$ python -q
>>> import numpy as np
>>> import numpy.linalg as la
>>> np.set_printoptions(precision=4, suppress=True, linewidth=140)
>>> def tidy(a):
...     return np.round(a, 4) + 0
... 
>>> K = np.load("x.npy")
>>> K
array([[-1.,  1.,  0.],
       [ 0., -1.,  1.],
       [ 0.,  0., -1.]])
>>> # triangular
>>> T = np.stack([K, -3 * K, K[::-1]])
>>> la.matrix_rank(T.reshape(3, -1))
np.int64(2)
>>> tidy(la.det(T))
array([-1., 27.,  1.])
>>> (T @ K.T).shape
(3, 3, 3)
>>> T.sum(axis=0)
array([[ 2., -2., -1.],
       [ 0.,  1., -1.],
       [-1.,  1.,  2.]])
>>> X = np.load("case7.npy")
>>> X
array([[-7. ,  0.8,  0.8],
       [-9. , -0.4, -1.4],
       [ 0. , -0.7,  0.5],
       [-2. ,  1.2, -1.3]])
>>> # column 0 dominates
>>> vec = np.array([-4, -5, -1])
>>> target = X @ vec
>>> tidy(la.pinv(X) @ X)
array([[1., 0., 0.],
       [0., 1., 0.],
       [0., 0., 1.]])
>>> tidy(la.solve(X.T @ X, X.T @ target))
array([-4., -5., -1.])
>>> rng = np.random.default_rng(653659)
>>> target = target + 0.3 * rng.normal(size=4)
>>> tidy(target)
array([23.4939, 39.9637,  3.093 ,  3.1771])
>>> coef, *_ = la.lstsq(X, target)
>>> [round(float(la.norm(la.solve(X.T @ X + lam * np.eye(3), X.T @ target))), 2) for lam in (0, 1, 10, 100)]
[6.64, 5.47, 3.82, 2.27]
>>> tidy(coef)
array([-4.0582, -5.1627, -0.9789])
>>> tidy(X.T @ (target - X @ coef))
array([0., 0., 0.])
>>> other = np.c_[X[:, :1] @ np.array([[-2]]), np.array([0, 0, 2, 1])]
>>> other
array([[14.,  0.],
       [18.,  0.],
       [ 0.,  2.],
       [ 4.,  1.]])
>>> la.matrix_rank(other)
np.int64(2)
>>> la.matrix_rank(np.c_[X, other])
np.int64(4)
>>> other = np.array([[-2, 1, -3], [5, 3, 3], [-1, 1, 1]])
>>> la.matrix_rank(np.vstack([X, other.T]))
np.int64(3)
>>> tidy(np.einsum("ik,kj->ji", X, other))
array([[ 17.2,  17.4,  -4. ,  11.3],
       [ -3.8, -11.6,  -1.6,   0.3],
       [ 24.2,  24.4,  -1.6,   8.3]])
>>> tidy(other.T @ X.T)
array([[ 17.2,  17.4,  -4. ,  11.3],
       [ -3.8, -11.6,  -1.6,   0.3],
       [ 24.2,  24.4,  -1.6,   8.3]])
>>> la.matrix_rank(X @ other)
np.int64(3)
>>> np.vstack([X, other.T]).shape
(7, 3)
>>> hat = X @ la.solve(X.T @ X, X.T)
>>> tidy(np.trace(hat))
np.float64(3.0)
>>> la.matrix_rank(np.eye(4) - hat)
np.int64(1)
>>> tidy(np.diag(hat))
array([0.9999, 0.9873, 0.2303, 0.7826])
>>> f, v = X[1], X[2]
>>> f @ v
np.float64(-0.42)
>>> tidy(f @ f)
np.float64(83.12)
>>> pr = (f @ v) / (f @ f) * f
>>> la.matrix_rank(np.outer(f, v))
np.int64(1)
>>> tidy(pr)
array([0.0455, 0.002 , 0.0071])
>>> tidy(v - pr)
array([-0.0455, -0.702 ,  0.4929])
>>> tidy(la.norm(f + v) ** 2 + la.norm(f - v) ** 2)
np.float64(167.72)
>>> M = np.loadtxt("out8.csv", delimiter=",")
>>> M
array([[ -2.853 ,   1.7318,   2.7317,  -3.3033,  -1.0538],
       [ -2.662 ,   2.2283,   2.8865,  -3.2631,  -0.7816],
       [-23.9653,  16.2168,  24.0468, -24.3806,  -8.185 ]])
>>> # row 2 is much longer than the rest
>>> W1 = np.array([[9, -1, -6, -4, -1, 7],
...     [-1, -9, -6, -8, -1, 3],
...     [1, 8, 1, 4, -5, -2],
...     [-3, -2, 3, 6, 1, 2],
...     [-2, 9, 5, -2, -9, -3]])
>>> coef = np.array([0, 3, 1, 3, 2, 3])
>>> H = np.maximum(M @ W1 + coef, 0)
>>> tidy(H)
array([[ 0.    ,  9.2428,  0.    ,  0.    ,  0.    ,  0.    ],
       [ 0.    ,  8.1911,  0.    ,  0.    ,  0.    ,  0.    ],
       [ 0.    , 48.4847,  0.    ,  0.    ,  0.    ,  0.    ]])
>>> (H > 0).astype(int)
array([[0, 1, 0, 0, 0, 0],
       [0, 1, 0, 0, 0, 0],
       [0, 1, 0, 0, 0, 0]])
>>> la.matrix_rank(H)
np.int64(1)
>>> basis = np.array([[1, -1], [0, -1], [-3, 3], [-1, 2], [2, 0], [2, -3]])
>>> tidy(H @ basis)
array([[  0.    ,  -9.2428],
       [  0.    ,  -8.1911],
       [  0.    , -48.4847]])
>>> W1 @ basis
array([[ 43, -55],
       [ 29, -33],
       [-20,   8],
       [-12,  20],
       [-39,  13]])
>>> (H @ basis).round(6).argmax(axis=1)
array([0, 0, 0])
>>> other = M + rng.integers(-2, 3, (3, 1)) @ rng.integers(-2, 3, (1, 5))
>>> tidy(other)
array([[ -2.853 ,   1.7318,   0.7317,  -3.3033,  -3.0538],
       [ -2.662 ,   2.2283,   0.8865,  -3.2631,  -2.7816],
       [-23.9653,  16.2168,  26.0468, -24.3806,  -6.185 ]])
>>> tidy(la.svd(other - M, compute_uv=False))
array([4.899, 0.   , 0.   ])
>>> np.abs(other - M).sum(axis=1)
array([4., 4., 4.])
>>> la.matrix_rank(other - M, tol=1e-8)
np.int64(1)
>>> tidy(la.norm(M, 2) / la.norm(M))
np.float64(0.9999)
>>> la.cond(M) > 100
np.True_
>>> np.argsort(-la.norm(M, axis=0).round(6), kind="stable")[:3]
array([3, 2, 0])
>>> U, sv, Vt = la.svd(M)
>>> tidy(sv)
array([46.2469,  0.5356,  0.427 ])
>>> other = U[:, :1] @ np.diag(sv[:1]) @ Vt[:1]
>>> tidy(la.norm(M - other) / la.norm(M))
np.float64(0.0148)
>>> la.matrix_rank(other)
np.int64(1)
>>> tidy(la.norm(M - other, 2)), tidy(sv[1])
(np.float64(0.5356), np.float64(0.5356))
>>> th = np.radians(120)
>>> Rm = np.eye(5)
>>> Rm[0, 0] = Rm[1, 1] = np.cos(th)
>>> Rm[0, 1], Rm[1, 0] = -np.sin(th), np.sin(th)
>>> tidy(Rm)
array([[-0.5  , -0.866,  0.   ,  0.   ,  0.   ],
       [ 0.866, -0.5  ,  0.   ,  0.   ,  0.   ],
       [ 0.   ,  0.   ,  1.   ,  0.   ,  0.   ],
       [ 0.   ,  0.   ,  0.   ,  1.   ,  0.   ],
       [ 0.   ,  0.   ,  0.   ,  0.   ,  1.   ]])
>>> other = M @ Rm.T
>>> np.allclose(la.norm(M, axis=1), la.norm(other, axis=1))
True
>>> tidy(np.abs(other - M).max(axis=0))
array([21.9038, 45.0798,  0.    ,  0.    ,  0.    ])
>>> tidy(other)
array([[ -0.0733,  -3.3367,   2.7317,  -3.3033,  -1.0538],
       [ -0.5988,  -3.4195,   2.8865,  -3.2631,  -0.7816],
       [ -2.0615, -28.863 ,  24.0468, -24.3806,  -8.185 ]])
>>> A = np.load("mat.npy")
>>> tidy(A)
array([[  7.7205,  13.2726,  12.8153],
       [  0.8011,  -8.1312,  18.2549],
       [ -7.8871, -14.7669, -10.9423],
       [  7.1524,  10.1621,  15.6709],
       [ -6.6438,  -8.0264, -17.0715],
       [  7.9321,  15.5477,   9.7647],
       [ -0.7237,   8.2966, -18.1836],
       [  6.8348,  18.7616,  -1.1354],
       [  7.4625,  18.3874,   2.4933],
       [  3.8669,  16.3497, -10.8506],
       [  5.6516,  18.2718,  -5.8483],
       [  4.0998,  16.6524, -10.2903],
       [ -7.4966, -18.3379,  -2.7424],
       [ -7.6755, -17.9783,  -4.2269],
       [  1.068 ,  -7.5544,  18.4876],
       [  5.587 ,   4.3004,  18.7161],
       [  1.8221,  13.2071, -14.9082]])
>>> cov = A.T @ A
>>> tidy(np.trace(cov)), tidy((A ** 2).sum())
(np.float64(6800.0), np.float64(6800.0))
>>> Xc = A - A.mean(axis=0)
>>> V = la.svd(Xc)[2][:2]
>>> other = Xc - Xc @ V.T @ V
>>> tidy(np.cov(Xc @ V.T, rowvar=False))
array([[219.8195,   0.    ],
       [  0.    , 179.3596]])
>>> tidy(la.norm(other) / la.norm(Xc))
np.float64(0.0)
>>> tidy((Xc @ V.T).std(axis=0))
array([14.3836, 12.9927])
>>> arr = np.loadtxt("data.csv", delimiter=",")
>>> arr
array([[-0.9   , -0.8   ],
       [ 1.1   ,  0.9   ],
       [ 0.2155,  1.5533],
       [ 0.2   ,  1.5   ],
       [ 0.5   ,  1.3   ]])
>>> other = np.array([[3, 3, -3], [-2, -3, -1]])
>>> basis = np.kron(other, arr)
>>> tidy(la.norm(basis, 2)), tidy(la.norm(other, 2) * la.norm(arr, 2))
(np.float64(17.6543), np.float64(17.6543))
>>> U, sv, Vt = la.svd(A)
>>> tidy(sv)
array([62.6133, 53.6616,  0.    ])
>>> other = U[:, :2] @ np.diag(sv[:2]) @ Vt[:2]
>>> la.matrix_rank(A, rtol=0.05)
np.int64(2)
>>> tidy(la.norm(A - other) / la.norm(A))
np.float64(0.0)
>>> tidy(np.abs(A - other).max())
np.float64(0.0)
>>> la.matrix_rank(other)
np.int64(2)
